$ python3 -q
>>> import numpy as np
>>> np.set_printoptions(suppress=True, linewidth=100)
>>> def tidy(a):
...     return np.round(a, 1) + 0
... 
>>> mat = np.load("m.npy")
>>> print(mat)
[[ 1  0  0  0]
 [ 3  1  0  0]
 [ 2 -5  1  0]
 [-1 -1  5  1]]
>>> np.linalg.matrix_rank(mat, rtol=0.1)
np.int64(3)
>>> tidy(np.linalg.norm(mat, 2) / np.linalg.norm(mat))
np.float64(0.7)
>>> np.argsort(-np.linalg.norm(mat, axis=0).round(6), kind="stable")[:3]
array([1, 2, 0])
>>> round(np.log10(np.linalg.cond(mat)))
3
>>> out = np.array([[-8, -1], [-1, -8], [-9, -1], [-8, 1]])
>>> np.einsum("ik,kj->ij", mat, out)
array([[ -8,  -1],
       [-25, -11],
       [-20,  37],
       [-44,   5]])
>>> out.T @ mat.T
array([[ -8, -25, -20, -44],
       [ -1, -11,  37,   5]])
>>> np.einsum("ij,ij->i", mat, mat)
array([ 1, 10, 30, 28])
>>> np.einsum("ik,kj->ji", mat, out)
array([[ -8, -25, -20, -44],
       [ -1, -11,  37,   5]])
>>> np.vstack([mat, out.T]).shape
(6, 4)
>>> w, evecs = np.linalg.eig(mat)
>>> tidy(np.sort(np.linalg.eigvals(np.linalg.inv(mat))))
array([1.+0.j, 1.+0.j, 1.+0.j, 1.+0.j])
>>> np.prod(w)
np.float64(1.0)
>>> w
array([1., 1., 1., 1.])
>>> tidy(np.sort(np.linalg.eigvals(mat @ mat)))
array([1., 1., 1., 1.])
>>> mat @ evecs[:, 0] - w[0] * evecs[:, 0]
array([0., 0., 0., 0.])
>>> rng = np.random.default_rng(93932)
>>> labels = rng.permutation(4)
>>> labels
array([1, 0, 3, 2])
>>> out = mat[labels][:, labels]
>>> print(np.allclose(out, mat))
False
>>> t = np.radians(120)
>>> Rm = np.eye(4)
>>> Rm[3, 3] = Rm[1, 1] = np.cos(t)
>>> Rm[3, 1], Rm[1, 3] = -np.sin(t), np.sin(t)
>>> tidy(Rm)
array([[ 1. ,  0. ,  0. ,  0. ],
       [ 0. , -0.5,  0. ,  0.9],
       [ 0. ,  0. ,  1. ,  0. ],
       [ 0. , -0.9,  0. , -0.5]])
>>> out = mat @ Rm.T
>>> print(tidy(np.linalg.svd(mat, compute_uv=False)), tidy(np.linalg.svd(out, compute_uv=False)))
[6.1 4.7 3.1 0. ] [6.1 4.7 3.1 0. ]
>>> tidy(np.linalg.det(Rm)), tidy(np.trace(Rm))
(np.float64(1.0), np.float64(1.0))
>>> tidy(out)
array([[ 1. ,  0. ,  0. ,  0. ],
       [ 3. , -0.5,  0. , -0.9],
       [ 2. ,  2.5,  1. ,  4.3],
       [-1. ,  1.4,  5. ,  0.4]])
>>> X = np.load("w.npy")
>>> print(X)
[[-0.1  6.5 -0.2 -1.4 -0.6  0.4 -0.5  0.9]
 [ 2.  -9.5 -1.1 -0.7  0.6  0.5  0.9  0.1]
 [-0.9  7.5 -0.1  1.  -0.6  0.2 -0.7 -0.6]
 [ 0.4 -3.5 -1.  -0.6  0.4 -2.6  0.5  1.1]
 [-0.3  6.5  1.2  0.2 -0.1  1.3  0.2  0. ]]
>>> # column 1 is much longer than the rest
>>> W1 = np.array([[3, 3], [1, 0], [0, 3], [1, 1], [2, 2], [0, 3], [1, 2], [3, 0]])
>>> c = np.array([-1, 1])
>>> hid = np.maximum(X @ W1 + c, 0)
>>> tidy(hid)
array([[4.8, 0. ],
       [0. , 7.5],
       [1.1, 0. ],
       [0.7, 0. ],
       [4.8, 8. ]])
>>> np.linalg.matrix_rank(hid)
np.int64(2)
>>> (hid > 0).mean(axis=0)
array([0.8, 0.4])
>>> Z = np.array([[0, -5, 0], [1, -5, 5]])
>>> (hid @ Z).round(6).argmax(axis=1)
array([0, 2, 0, 0, 2])
>>> tidy(hid @ Z)
array([[  0. , -24. ,   0. ],
       [  7.5, -37.5,  37.5],
       [  0. ,  -5.5,   0. ],
       [  0. ,  -3.5,   0. ],
       [  8. , -64. ,  40. ]])
>>> W1 @ Z
array([[  3, -30,  15],
       [  0,  -5,   0],
       [  3, -15,  15],
       [  1, -10,   5],
       [  2, -20,  10],
       [  3, -15,  15],
       [  2, -15,  10],
       [  0, -15,   0]])
>>> q = hid.astype(float).copy()
>>> for j in range(2):
...     q[:, j] -= q[:, :j] @ (q[:, :j].T @ q[:, j])
...     q[:, j] /= np.linalg.norm(q[:, j])
... 
>>> print(tidy(q.T @ hid))
[[6.9 5.6]
 [0.  9.5]]
>>> tidy(q.T @ q)
array([[1., 0.],
       [0., 1.]])
>>> U, s, VT = np.linalg.svd(X, full_matrices=False)
>>> tidy(np.abs(VT[0]))
array([0.1, 1. , 0.1, 0. , 0.1, 0.1, 0.1, 0. ])
>>> tidy(s / s[0])
array([1. , 0.2, 0.2, 0.1, 0.1])
>>> tidy(s)
array([15.9,  3.1,  2.4,  1.3,  0.9])
>>> U.shape, s.shape, VT.shape
((5, 5), (5,), (5, 8))
>>> W0 = np.array([[1, -2, 4, -8],
...     [1, -1, 1, -1],
...     [1, 0, 0, 0],
...     [1, 1, 1, 1],
...     [1, 2, 4, 8],
...     [1, 3, 9, 27],
...     [1, 4, 16, 64],
...     [1, 5, 25, 125],
...     [1, 6, 36, 216],
...     [1, 7, 49, 343],
...     [1, 8, 64, 512]])
>>> out = np.array([[-2, -8], [8, -7], [7, -4], [-2, 0]])
>>> W0 @ out
array([[  26,  -10],
       [  -1,   -5],
       [  -2,   -8],
       [  11,  -19],
       [  26,  -38],
       [  31,  -65],
       [  14, -100],
       [ -37, -143],
       [-134, -194],
       [-289, -253],
       [-514, -320]])
>>> np.einsum("ik,kj->ji", W0, out)
array([[  26,   -1,   -2,   11,   26,   31,   14,  -37, -134, -289, -514],
       [ -10,   -5,   -8,  -19,  -38,  -65, -100, -143, -194, -253, -320]])
>>> out.T @ W0.T
array([[  26,   -1,   -2,   11,   26,   31,   14,  -37, -134, -289, -514],
       [ -10,   -5,   -8,  -19,  -38,  -65, -100, -143, -194, -253, -320]])
>>> out @ W0
Traceback (most recent call last):
  File "<python-input-62>", line 1, in <module>
    out @ W0
    ~~~~^~~~
ValueError: matmul: Input operand 1 has a mismatch in its core dimension 0, with gufunc signature (n?,k),(k,m?)->(n?,m?) (size 11 is different from 2)
>>> print(np.linalg.matrix_rank(np.vstack([W0, out.T])))
4
